>>> import numpy as np
>>> from numpy import linalg as LA
>>> np.set_printoptions(precision=2, suppress=True, linewidth=100)
>>> def rnd(a):
...     return np.round(a, 2) + 0
... 
>>> K = np.array([[3.67, -1.65, -1.06, -1.98],
...     [2.24, -2.08, -1.18, -2.13],
...     [3.21, -2.56, -1.23, -2.06],
...     [3.42, -2.09, -1.24, -1.99],
...     [3.52, -2.3, -0.85, -2.29],
...     [1.79, -0.73, 0.44, 0.78],
...     [2.14, -1.13, -0.08, 1.39],
...     [2.12, -1.28, 0.56, 1.09],
...     [2.21, -1.16, -0.47, 1.34],
...     [2.16, -1.26, -0.46, 0.7]])
>>> K
array([[ 3.67, -1.65, -1.06, -1.98],
       [ 2.24, -2.08, -1.18, -2.13],
       [ 3.21, -2.56, -1.23, -2.06],
       [ 3.42, -2.09, -1.24, -1.99],
       [ 3.52, -2.3 , -0.85, -2.29],
       [ 1.79, -0.73,  0.44,  0.78],
       [ 2.14, -1.13, -0.08,  1.39],
       [ 2.12, -1.28,  0.56,  1.09],
       [ 2.21, -1.16, -0.47,  1.34],
       [ 2.16, -1.26, -0.46,  0.7 ]])
>>> cen = K - K.mean(axis=0)
>>> left, s, Vt = LA.svd(cen, full_matrices=False)
>>> rnd((s ** 2).sum() ** 2 / (s ** 4).sum())
np.float64(1.18)
>>> np.abs(left[:, 0]).argmax()
np.int64(6)
>>> (np.sign(left[:, 0]) == np.sign(left[0, 0])).astype(int)
array([1, 1, 1, 1, 1, 0, 0, 0, 0, 0])
>>> rnd(Vt[0] * np.sign(Vt[0, np.abs(Vt[0]).argmax()]))
array([-0.31,  0.28,  0.31,  0.85])
>>> LA.matrix_rank(cen)
np.int64(4)
>>> rnd(cen.mean(axis=0))
array([0., 0., 0., 0.])
>>> P = K @ LA.solve(K.T @ K, K.T)
>>> rnd(np.diag(P))
array([0.69, 0.42, 0.38, 0.24, 0.35, 0.34, 0.28, 0.59, 0.48, 0.24])
>>> rnd(P @ K[:, 1])
array([-1.65, -2.08, -2.56, -2.09, -2.3 , -0.73, -1.13, -1.28, -1.16, -1.26])
>>> rnd(LA.eigvalsh(P))
array([0., 0., 0., 0., 0., 0., 1., 1., 1., 1.])
>>> rnd(np.trace(P))
np.float64(4.0)
>>> labels = K[:, 3] > np.median(K[:, 3])
>>> u = K[labels].mean(axis=0) - K[~labels].mean(axis=0)
>>> rnd(u)
array([-1.13,  1.02,  1.11,  3.15])
>>> ((K - K.mean(axis=0)) @ u > 0).astype(int)
array([0, 0, 0, 0, 0, 1, 1, 1, 1, 1])
>>> np.argsort(-np.abs(u).round(6), kind="stable")
array([3, 0, 2, 1])
>>> J = np.array([[-2, -2, 2, 2, -2],
...     [-2, -2, -2, 0, -2],
...     [-2, -2, 2, 1, -2],
...     [-12, -12, -8, 2, -12]])
>>> left, s, Vt = LA.svd(J)
>>> V = Vt[:(s > 1e-8).sum()]
>>> rng = np.random.default_rng(472)
>>> vec = J[2] + -2 * J[0] + rng.integers(2) * np.eye(5)[1]
>>> vec
array([ 2.,  2., -2., -3.,  2.])
>>> np.allclose(V.T @ V @ vec, vec)
True
>>> LA.matrix_rank(np.vstack([J, vec]))
np.int64(3)
>>> M2 = np.array([[-1, 2], [-2, -2]])
>>> data = np.tril(M2)
>>> data
array([[-1,  0],
       [-2, -2]])
>>> np.prod(np.diag(data)), rnd(LA.det(data))
(np.int64(2), np.float64(2.0))
>>> [int(LA.matrix_rank(LA.matrix_power(data, p))) for p in range(1, 3)]
[2, 2]
>>> rnd(np.sort(LA.eigvals(data)))
array([-2., -1.])
>>> vec = np.array([-9, 8])
>>> rhs = data @ vec
>>> rhs
array([9, 2])
>>> rnd(LA.solve(data, rhs + data[:, 1]))
array([-9.,  9.])
>>> Q = data.astype(float).copy()
>>> for j in range(2):
...     Q[:, j] -= Q[:, :j] @ (Q[:, :j].T @ Q[:, j])
...     Q[:, j] /= LA.norm(Q[:, j])
... 
>>> rnd(Q.T @ data)
array([[2.24, 1.79],
       [0.  , 0.89]])
>>> mat = np.array([[0, 0, 1], [0, -1, 0], [1, 0, 1]])
>>> vec = np.array([5, 1, -2])
>>> rhs = mat @ vec
>>> b, lr = np.zeros(3), 1 / LA.norm(mat, 2) ** 2
>>> for i in range(3):
...     b -= lr * mat.T @ (mat @ b - rhs)
...     if i % 1 == 0: print(i, round(LA.norm(mat @ b - rhs), 2))
... 
0 2.87
1 2.42
2 2.06
>>> rnd(LA.cond(mat))
np.float64(2.62)
>>> labels = rng.permutation(3)
>>> labels
array([1, 0, 2])
>>> M2 = mat[labels][:, labels]
>>> np.trace(M2)
np.int64(0)
>>> u = np.array([0, 2, 0])
>>> np.cross(mat[2, :3], mat[1, :3])
array([ 1,  0, -1])
>>> M2 = np.array([[-3, -4, -7, -7],
...     [-9, 2, 9, 4],
...     [-3, 4, -5, 4],
...     [-2, -2, 4, 8],
...     [-6, 4, -2, 8]])
>>> C = np.array([[-1, 0, 1, 1, 2, 1, -2],
...     [-1, -2, 1, 2, 0, 0, -2],
...     [0, -1, 2, -2, 2, -1, 2],
...     [2, 2, 0, 2, 2, -1, -2]])
>>> M = M2 @ C + 0.05 * rng.normal(size=(5, 7))
>>> rnd(M)
array([[ -7.02,   1.04, -21.02, -11.  , -33.96,  11.04,  14.11],
       [ 14.97,  -4.97,  11.04, -14.98,   8.01, -22.  ,  23.98],
       [  7.11,   4.96,  -9.05,  23.03,  -8.  ,  -1.96, -19.94],
       [ 20.02,  16.06,   4.  ,   2.01,  20.01, -14.  ,  -0.04],
       [ 17.95,   9.92,  -5.98,  21.95,   0.  , -12.03, -15.95]])
>>> LA.cond(M) > 100
np.True_
>>> left, s, Vt = LA.svd(M)
>>> np.argmax(s[:-1] / (s[1:] + 1e-6)) + 1
np.int64(4)
>>> M2 = left[:, :4] @ np.diag(s[:4]) @ Vt[:4]
>>> rnd(LA.norm(M - M2, 2)), rnd(s[4])
(np.float64(0.1), np.float64(0.1))
>>> rnd(LA.norm(M - M2) / LA.norm(M))
np.float64(0.0)
>>> LA.matrix_rank(M2)
np.int64(4)
>>> LA.matrix_rank(M, rtol=0.05)
np.int64(4)
>>> F = np.load("layer2.npy")
>>> F
array([[1.  , 0.5 , 0.25, 0.12, 0.06, 0.03, 0.02],
       [0.5 , 1.  , 0.5 , 0.25, 0.12, 0.06, 0.03],
       [0.25, 0.5 , 1.  , 0.5 , 0.25, 0.12, 0.06],
       [0.12, 0.25, 0.5 , 1.  , 0.5 , 0.25, 0.12],
       [0.06, 0.12, 0.25, 0.5 , 1.  , 0.5 , 0.25],
       [0.03, 0.06, 0.12, 0.25, 0.5 , 1.  , 0.5 ],
       [0.02, 0.03, 0.06, 0.12, 0.25, 0.5 , 1.  ]])
>>> M2 = F + rng.integers(-2, 3, (7, 2)) @ rng.integers(-2, 3, (2, 7))
>>> M2
array([[ 3.  ,  2.5 ,  1.25,  2.12,  2.06,  1.03,  0.02],
       [-1.5 , -1.  , -0.5 , -1.75, -1.88, -0.94,  0.03],
       [-5.75, -7.5 , -3.  , -3.5 , -5.75, -3.88,  0.06],
       [-2.88, -3.75, -1.5 , -1.  , -2.5 , -1.75,  0.12],
       [-0.94, -1.88, -0.75,  0.5 ,  0.  , -0.5 ,  0.25],
       [-5.97, -7.94, -3.88, -3.75, -5.5 , -3.  ,  0.5 ],
       [-5.98, -7.97, -3.94, -3.88, -5.75, -3.5 ,  1.  ]])
>>> M2 - F
array([[ 2.,  2.,  1.,  2.,  2.,  1.,  0.],
       [-2., -2., -1., -2., -2., -1.,  0.],
       [-6., -8., -4., -4., -6., -4.,  0.],
       [-3., -4., -2., -2., -3., -2.,  0.],
       [-1., -2., -1.,  0., -1., -1.,  0.],
       [-6., -8., -4., -4., -6., -4.,  0.],
       [-6., -8., -4., -4., -6., -4.,  0.]])
>>> rnd(LA.svd(M2 - F, compute_uv=False))
array([25.28,  1.68,  0.  ,  0.  ,  0.  ,  0.  ,  0.  ])
>>> np.abs(M2 - F).sum(axis=1)
array([10., 10., 32., 16.,  6., 32., 32.])
